In [1]: import numpy as np

In [2]: from numpy import linalg as LA

In [3]: np.set_printoptions(precision=3, suppress=True, linewidth=140, floatmode="fixed")

In [4]: tidy = lambda a: np.round(a, 3) + 0

In [5]: mat = np.array([[-3, 0, -3, 3, 0, -3, 0, 3],
   ...:     [0, -3, 0, 0, -1, 0, 3, 0],
   ...:     [-1, 0, 2, -3, 0, -3, 0, 3],
   ...:     [2, 0, 3, 3, 0, 3, 0, 1],
   ...:     [0, 2, 0, 0, 3, 0, 0, 0],
   ...:     [1, 0, -1, -1, 0, -3, 0, 1],
   ...:     [0, -3, 0, 0, 1, 0, -1, 0],
   ...:     [2, 0, 1, 2, 0, 0, 0, -2]])

In [6]: mat
Out[6]: 
array([[-3,  0, -3,  3,  0, -3,  0,  3],
       [ 0, -3,  0,  0, -1,  0,  3,  0],
       [-1,  0,  2, -3,  0, -3,  0,  3],
       [ 2,  0,  3,  3,  0,  3,  0,  1],
       [ 0,  2,  0,  0,  3,  0,  0,  0],
       [ 1,  0, -1, -1,  0, -3,  0,  1],
       [ 0, -3,  0,  0,  1,  0, -1,  0],
       [ 2,  0,  1,  2,  0,  0,  0, -2]])

In [7]: f = np.array([-2, -1, 0, -3, -3, 3, -1, 0])

In [8]: Y = mat + np.outer(f, np.eye(8)[1])

In [9]: LA.matrix_rank(LA.inv(Y) - LA.inv(mat), tol=1e-8)
Out[9]: np.int64(1)

In [10]: LA.matrix_rank(Y - mat)
Out[10]: np.int64(1)

In [11]: print(tidy(LA.det(Y) / LA.det(mat)), tidy(1 + LA.solve(mat, f)[1]))
1.15 1.15

In [12]: W0 = np.loadtxt("sample9.csv", delimiter=",")

In [13]: W0
Out[13]: 
array([[0.667, 0.000, 0.000, 0.000, 0.333],
       [0.000, 0.500, 0.000, 0.500, 0.000],
       [0.000, 0.000, 1.000, 0.000, 0.000],
       [0.000, 0.000, 0.000, 1.000, 0.000],
       [0.000, 0.000, 0.500, 0.000, 0.500]])

In [14]: q, r_ = LA.qr(W0)

In [15]: np.allclose(r_.T @ r_, W0.T @ W0)
Out[15]: True

In [16]: tidy(q @ r_)
Out[16]: 
array([[0.667, 0.000, 0.000, 0.000, 0.333],
       [0.000, 0.500, 0.000, 0.500, 0.000],
       [0.000, 0.000, 1.000, 0.000, 0.000],
       [0.000, 0.000, 0.000, 1.000, 0.000],
       [0.000, 0.000, 0.500, 0.000, 0.500]])

In [17]: tidy(q)
Out[17]: 
array([[ 1.000,  0.000,  0.000,  0.000,  0.000],
       [ 0.000,  1.000,  0.000,  0.000,  0.000],
       [ 0.000,  0.000, -0.894,  0.000, -0.447],
       [ 0.000,  0.000,  0.000,  1.000,  0.000],
       [ 0.000,  0.000, -0.447,  0.000,  0.894]])

In [18]: abs(r_[0, 0]), tidy(LA.norm(W0[:, 0]))
Out[18]: (np.float64(0.667), np.float64(0.667))

In [19]: print(tidy(q.T @ q))
[[1.000 0.000 0.000 0.000 0.000]
 [0.000 1.000 0.000 0.000 0.000]
 [0.000 0.000 1.000 0.000 0.000]
 [0.000 0.000 0.000 1.000 0.000]
 [0.000 0.000 0.000 0.000 1.000]]

In [20]: print(tidy(r_))
[[ 0.667  0.000  0.000  0.000  0.333]
 [ 0.000  0.500  0.000  0.500  0.000]
 [ 0.000  0.000 -1.118  0.000 -0.224]
 [ 0.000  0.000  0.000  1.000  0.000]
 [ 0.000  0.000  0.000  0.000  0.447]]

In [21]: q = r_.astype(float).copy()

In [22]: for j in range(5):
    ...:     q[:, j] -= q[:, :j] @ (q[:, :j].T @ q[:, j])
    ...:     q[:, j] /= LA.norm(q[:, j])
    ...: 

In [23]: print(tidy(q.T @ r_))
[[0.667 0.000 0.000 0.000 0.333]
 [0.000 0.500 0.000 0.500 0.000]
 [0.000 0.000 1.118 0.000 0.224]
 [0.000 0.000 0.000 1.000 0.000]
 [0.000 0.000 0.000 0.000 0.447]]

In [24]: print(q)
[[ 1.000  0.000  0.000  0.000  0.000]
 [ 0.000  1.000  0.000  0.000  0.000]
 [ 0.000  0.000 -1.000  0.000  0.000]
 [ 0.000  0.000  0.000  1.000  0.000]
 [ 0.000  0.000  0.000  0.000  1.000]]

In [25]: x0 = np.array([0, 2, 1, 3, 0])

In [26]: y = W0 @ x0

In [27]: c, lr = np.zeros(5), 1 / LA.norm(W0, 2) ** 2

In [28]: for i in range(25):
    ...:     c -= lr * W0.T @ (W0 @ c - y)
    ...:     if i % 5 == 0: print(i, round(LA.norm(W0 @ c - y), 3))
    ...: 
0 0.483
5 0.218
10 0.1
15 0.046
20 0.022

In [29]: tidy(LA.cond(W0))
Out[29]: np.float64(3.051)

In [30]: print(tidy(c))
[-0.006  1.975  0.998  3.006  0.008]

In [31]: f, g = W0[2], W0[4]

In [32]: f @ f
Out[32]: np.float64(1.0)

In [33]: pr = (f @ g) / (f @ f) * f

In [34]: pr
Out[34]: array([0.000, 0.000, 0.500, 0.000, 0.000])

In [35]: (g - pr) @ f
Out[35]: np.float64(0.0)

In [36]: tidy(LA.norm(f + g) ** 2 + LA.norm(f - g) ** 2)
Out[36]: np.float64(3.0)
